$ python -q
>>> import numpy as np
>>> from numpy import linalg as LA
>>> np.set_printoptions(precision=2, suppress=True, linewidth=100, floatmode="fixed")
>>> def rnd(a):
...     return np.round(a, 2) + 0
... 
>>> X = np.loadtxt("sample3.csv", delimiter=",")
>>> X
array([[0.00, 0.00, 0.00, 0.00, 5.00],
       [0.00, 0.00, 0.00, 6.00, 0.00],
       [0.00, 0.00, 0.00, 0.00, 0.00],
       [0.00, 0.00, 0.00, 0.00, 0.00],
       [0.00, 0.00, 1.00, 0.00, 0.00]])
>>> print(X[:, 1] @ X[:, 4])
0.0
>>> print(X @ X.T)
[[25.00  0.00  0.00  0.00  0.00]
 [ 0.00 36.00  0.00  0.00  0.00]
 [ 0.00  0.00  0.00  0.00  0.00]
 [ 0.00  0.00  0.00  0.00  0.00]
 [ 0.00  0.00  0.00  0.00  1.00]]
>>> rnd(LA.norm(X, axis=0))
array([0.00, 0.00, 1.00, 6.00, 5.00])
>>> X.T @ X
array([[ 0.00,  0.00,  0.00,  0.00,  0.00],
       [ 0.00,  0.00,  0.00,  0.00,  0.00],
       [ 0.00,  0.00,  1.00,  0.00,  0.00],
       [ 0.00,  0.00,  0.00, 36.00,  0.00],
       [ 0.00,  0.00,  0.00,  0.00, 25.00]])
>>> Y = np.array([[3, 0], [3, -2]])
>>> cent = np.kron(Y, X)
>>> cent
array([[  0.00,   0.00,   0.00,   0.00,  15.00,   0.00,   0.00,   0.00,   0.00,   0.00],
       [  0.00,   0.00,   0.00,  18.00,   0.00,   0.00,   0.00,   0.00,   0.00,   0.00],
       [  0.00,   0.00,   0.00,   0.00,   0.00,   0.00,   0.00,   0.00,   0.00,   0.00],
       [  0.00,   0.00,   0.00,   0.00,   0.00,   0.00,   0.00,   0.00,   0.00,   0.00],
       [  0.00,   0.00,   3.00,   0.00,   0.00,   0.00,   0.00,   0.00,   0.00,   0.00],
       [  0.00,   0.00,   0.00,   0.00,  15.00,  -0.00,  -0.00,  -0.00,  -0.00, -10.00],
       [  0.00,   0.00,   0.00,  18.00,   0.00,  -0.00,  -0.00,  -0.00, -12.00,  -0.00],
       [  0.00,   0.00,   0.00,   0.00,   0.00,  -0.00,  -0.00,  -0.00,  -0.00,  -0.00],
       [  0.00,   0.00,   0.00,   0.00,   0.00,  -0.00,  -0.00,  -0.00,  -0.00,  -0.00],
       [  0.00,   0.00,   3.00,   0.00,   0.00,  -0.00,  -0.00,  -2.00,  -0.00,  -0.00]])
>>> print(rnd(LA.norm(cent, 2)), rnd(LA.norm(Y, 2) * LA.norm(X, 2)))
26.98 26.98
>>> np.argsort(-LA.norm(X, axis=0).round(6), kind="stable")[:3]
array([3, 4, 2])
>>> M = np.load("m.npy")
>>> M
array([[1.00, 0.70, 0.49, 0.34, 0.24, 0.17, 0.12],
       [0.70, 1.00, 0.70, 0.49, 0.34, 0.24, 0.17],
       [0.49, 0.70, 1.00, 0.70, 0.49, 0.34, 0.24],
       [0.34, 0.49, 0.70, 1.00, 0.70, 0.49, 0.34],
       [0.24, 0.34, 0.49, 0.70, 1.00, 0.70, 0.49],
       [0.17, 0.24, 0.34, 0.49, 0.70, 1.00, 0.70],
       [0.12, 0.17, 0.24, 0.34, 0.49, 0.70, 1.00]])
>>> T = np.stack([M, 3 * M, M[::-1]])
>>> (T @ M.T).shape
(3, 7, 7)
>>> rnd(LA.norm(T, axis=(1, 2)))
array([ 4.09, 12.26,  4.09])
>>> print(rnd(np.einsum("bij,cij->bc", T, T)))
[[ 16.70  50.09  11.58]
 [ 50.09 150.26  34.74]
 [ 11.58  34.74  16.70]]
>>> rnd(LA.det(T))
array([ 0.02, 38.47, -0.02])
>>> r0 = np.array([7, -2, -2, -6, 4, 2, 9])
>>> Y = M + np.outer(r0, np.eye(7)[4])
>>> Y
array([[ 1.00,  0.70,  0.49,  0.34,  7.24,  0.17,  0.12],
       [ 0.70,  1.00,  0.70,  0.49, -1.66,  0.24,  0.17],
       [ 0.49,  0.70,  1.00,  0.70, -1.51,  0.34,  0.24],
       [ 0.34,  0.49,  0.70,  1.00, -5.30,  0.49,  0.34],
       [ 0.24,  0.34,  0.49,  0.70,  5.00,  0.70,  0.49],
       [ 0.17,  0.24,  0.34,  0.49,  2.70,  1.00,  0.70],
       [ 0.12,  0.17,  0.24,  0.34,  9.49,  0.70,  1.00]])
>>> print(LA.matrix_rank(LA.inv(Y) - LA.inv(M), tol=1e-8))
1
>>> x0 = np.array([-1, -2, -1, -1, -1, -1, -2])
>>> Y * x0
array([[-1.00, -1.40, -0.49, -0.34, -7.24, -0.17, -0.24],
       [-0.70, -2.00, -0.70, -0.49,  1.66, -0.24, -0.34],
       [-0.49, -1.40, -1.00, -0.70,  1.51, -0.34, -0.48],
       [-0.34, -0.98, -0.70, -1.00,  5.30, -0.49, -0.68],
       [-0.24, -0.68, -0.49, -0.70, -5.00, -0.70, -0.98],
       [-0.17, -0.48, -0.34, -0.49, -2.70, -1.00, -1.40],
       [-0.12, -0.34, -0.24, -0.34, -9.49, -0.70, -2.00]])
>>> np.sign((Y @ x0).round(6))
array([-1.00, -1.00, -1.00,  1.00, -1.00, -1.00, -1.00])
>>> rnd(np.einsum("ij,j->i", Y, x0))
array([-10.88,  -2.81,  -2.90,   1.11,  -8.79,  -6.58, -13.23])
>>> print(Y @ np.eye(7)[5])
[0.17 0.24 0.34 0.49 0.70 1.00 0.70]
>>> (Y @ x0).argmax()
np.int64(3)
>>> rnd((Y * x0).sum(axis=1))
array([-10.88,  -2.81,  -2.90,   1.11,  -8.79,  -6.58, -13.23])
>>> LA.norm(Y @ x0) <= LA.norm(Y, 2) * LA.norm(x0) + 1e-9
np.True_
>>> print(rnd(Y @ np.ones(7)))
[10.06  1.64  1.96 -1.94  7.96  5.64 12.06]
>>> rnd(Y @ x0)
array([-10.88,  -2.81,  -2.90,   1.11,  -8.79,  -6.58, -13.23])
>>> rnd(Y @ (2 * x0))
array([-21.76,  -5.62,  -5.80,   2.22, -17.58, -13.16, -26.46])
>>> A = np.load("a.npy")
>>> A
array([[-1,  0,  1],
       [ 2,  3,  4],
       [ 5,  6,  7]])
>>> LA.cond(A) > 100
np.True_
>>> rnd(LA.norm(A, 2) / LA.norm(A))
np.float64(0.99)
>>> E = np.load("dump.npy")
>>> E
array([[-43,  -1,   3],
       [  3,  14,  -2],
       [  0,   2,  23]])
>>> q, R = LA.qr(E)
>>> print(rnd(np.abs(np.diag(R))))
[43.10 14.04 23.02]
>>> np.allclose(R.T @ R, E.T @ E)
True
>>> rnd(q.T @ q)
array([[1.00, 0.00, 0.00],
       [0.00, 1.00, 0.00],
       [0.00, 0.00, 1.00]])
>>> print(rnd(abs(R[0, 0])), rnd(LA.norm(E[:, 0])))
43.1 43.1
>>> x0 = np.array([0, 2, 2])
>>> rhs = E @ x0
>>> rhs
array([ 4, 24, 50])
>>> rnd(LA.solve(E, rhs))
array([0.00, 2.00, 2.00])
>>> rnd(LA.solve(E, -1 * rhs))
array([ 0.00, -2.00, -2.00])
>>> rnd(LA.solve(E, rhs + E[:, 2]))
array([0.00, 2.00, 3.00])
>>> vals, V = LA.eig(E)
>>> rnd(vals)
array([-42.94,  14.38,  22.57])
>>> rng = np.random.default_rng(7465)
>>> Y = E + rng.integers(-2, 3, (3, 1)) @ rng.integers(-2, 3, (1, 3))
>>> Y
array([[-43,   0,   5],
       [  3,  13,  -4],
       [  0,   1,  21]])
>>> np.abs(Y - E).sum(axis=1)
array([3, 3, 3])
>>> rnd(LA.svd(Y - E, compute_uv=False))
array([3.87, 0.00, 0.00])
>>> K = np.loadtxt("case5.csv", delimiter=",")
>>> K
array([[6.00, 1.00, 1.00, 1.00, 1.00, 1.00, 1.00, 1.00, 1.00],
       [1.00, 6.00, 1.00, 1.00, 1.00, 1.00, 1.00, 1.00, 1.00],
       [1.00, 1.00, 6.00, 1.00, 1.00, 1.00, 1.00, 1.00, 1.00],
       [1.00, 1.00, 1.00, 6.00, 1.00, 1.00, 1.00, 1.00, 1.00],
       [1.00, 1.00, 1.00, 1.00, 6.00, 1.00, 1.00, 1.00, 1.00],
       [1.00, 1.00, 1.00, 1.00, 1.00, 6.00, 1.00, 1.00, 1.00],
       [1.00, 1.00, 1.00, 1.00, 1.00, 1.00, 6.00, 1.00, 1.00],
       [1.00, 1.00, 1.00, 1.00, 1.00, 1.00, 1.00, 6.00, 1.00],
       [1.00, 1.00, 1.00, 1.00, 1.00, 1.00, 1.00, 1.00, 6.00]])
>>> vals, V = LA.eigh(K)
>>> (vals > 1e-8).sum(), (vals < -1e-8).sum()
(np.int64(9), np.int64(0))
>>> print(rnd(V.T @ K @ V))
[[ 5.00  0.00  0.00  0.00  0.00  0.00  0.00  0.00  0.00]
 [ 0.00  5.00  0.00  0.00  0.00  0.00  0.00  0.00  0.00]
 [ 0.00  0.00  5.00  0.00  0.00  0.00  0.00  0.00  0.00]
 [ 0.00  0.00  0.00  5.00  0.00  0.00  0.00  0.00  0.00]
 [ 0.00  0.00  0.00  0.00  5.00  0.00  0.00  0.00  0.00]
 [ 0.00  0.00  0.00  0.00  0.00  5.00  0.00  0.00  0.00]
 [ 0.00  0.00  0.00  0.00  0.00  0.00  5.00  0.00  0.00]
 [ 0.00  0.00  0.00  0.00  0.00  0.00  0.00  5.00  0.00]
 [ 0.00  0.00  0.00  0.00  0.00  0.00  0.00  0.00 14.00]]
>>> rnd(LA.eigvalsh(K @ K))
array([ 25.00,  25.00,  25.00,  25.00,  25.00,  25.00,  25.00,  25.00, 196.00])
>>> print(rnd(np.abs(V[:, -1])))
[0.33 0.33 0.33 0.33 0.33 0.33 0.33 0.33 0.33]
>>> rnd(V @ np.diag(vals) @ V.T)
array([[6.00, 1.00, 1.00, 1.00, 1.00, 1.00, 1.00, 1.00, 1.00],
       [1.00, 6.00, 1.00, 1.00, 1.00, 1.00, 1.00, 1.00, 1.00],
       [1.00, 1.00, 6.00, 1.00, 1.00, 1.00, 1.00, 1.00, 1.00],
       [1.00, 1.00, 1.00, 6.00, 1.00, 1.00, 1.00, 1.00, 1.00],
       [1.00, 1.00, 1.00, 1.00, 6.00, 1.00, 1.00, 1.00, 1.00],
       [1.00, 1.00, 1.00, 1.00, 1.00, 6.00, 1.00, 1.00, 1.00],
       [1.00, 1.00, 1.00, 1.00, 1.00, 1.00, 6.00, 1.00, 1.00],
       [1.00, 1.00, 1.00, 1.00, 1.00, 1.00, 1.00, 6.00, 1.00],
       [1.00, 1.00, 1.00, 1.00, 1.00, 1.00, 1.00, 1.00, 6.00]])
>>> rnd(LA.eigvalsh(K + 4 * np.eye(9)))
array([ 9.00,  9.00,  9.00,  9.00,  9.00,  9.00,  9.00,  9.00, 18.00])
>>> x0 = np.array([2, 0, 8, 6, 9, 0, 1, 7, 9])
>>> rhs = K @ x0
>>> coef, lr = np.zeros(9), 1 / LA.norm(K, 2) ** 2
>>> for i in range(60):
...     coef -= lr * K.T @ (K @ coef - rhs)
...     if i % 10 == 0: print(i, round(LA.norm(K @ coef - rhs), 2))
... 
0 47.79
10 12.21
20 3.12
30 0.8
40 0.2
50 0.05
>>> print(rnd(LA.cond(K)))
2.8
>>> mat = np.load("data.npy")
>>> rnd(mat)
array([[-2.75, -1.70, -1.42,  0.26, -1.90, -0.86,  0.99,  1.67,  1.77,  1.11],
       [-1.45, -2.31, -1.38, -1.30,  2.11,  2.67, -1.23, -0.32, -0.27, -0.85],
       [ 0.43,  1.08, -2.65,  0.44, -0.21, -0.54, -2.99,  0.50, -1.23,  2.32],
       [ 0.87,  0.31,  1.69, -3.38, -1.32,  1.41, -0.76,  1.69,  0.66,  1.49],
       [ 1.73, -2.29, -1.01, -0.43, -2.34,  0.52,  1.41, -1.73, -2.09,  0.67],
       [-0.58, -1.23,  1.57, -0.07, -0.65, -1.16, -2.38, -3.11,  1.76,  0.70],
       [-0.72,  0.15,  1.58,  2.95, -1.73,  2.93, -1.02,  0.55, -0.59,  0.10],
       [ 1.01,  0.31, -0.42,  0.94,  1.68,  1.60,  1.75, -1.00,  2.01,  3.06],
       [-3.03,  1.37,  1.04, -0.96,  0.41, -0.09,  1.07, -1.32, -2.45,  1.69],
       [ 0.58, -2.61,  1.99,  0.95,  1.81, -1.46, -0.29,  1.82, -1.42,  1.50]])
>>> x0 = np.array([2, 3, 1, 0, 3, 1, 3, 2, 1, 0])
>>> rhs = mat @ x0
>>> rnd(rhs)
array([-10.47,  -6.81,  -8.91,   3.55, -12.24, -17.97,  -4.23,  14.43,  -1.64,   0.66])
>>> rnd(LA.solve(mat, rhs))
array([2.00, 3.00, 1.00, 0.00, 3.00, 1.00, 3.00, 2.00, 1.00, 0.00])
>>> rnd(LA.solve(mat.T, mat[8]))
array([0.00, 0.00, 0.00, 0.00, 0.00, 0.00, 0.00, 0.00, 1.00, 0.00])
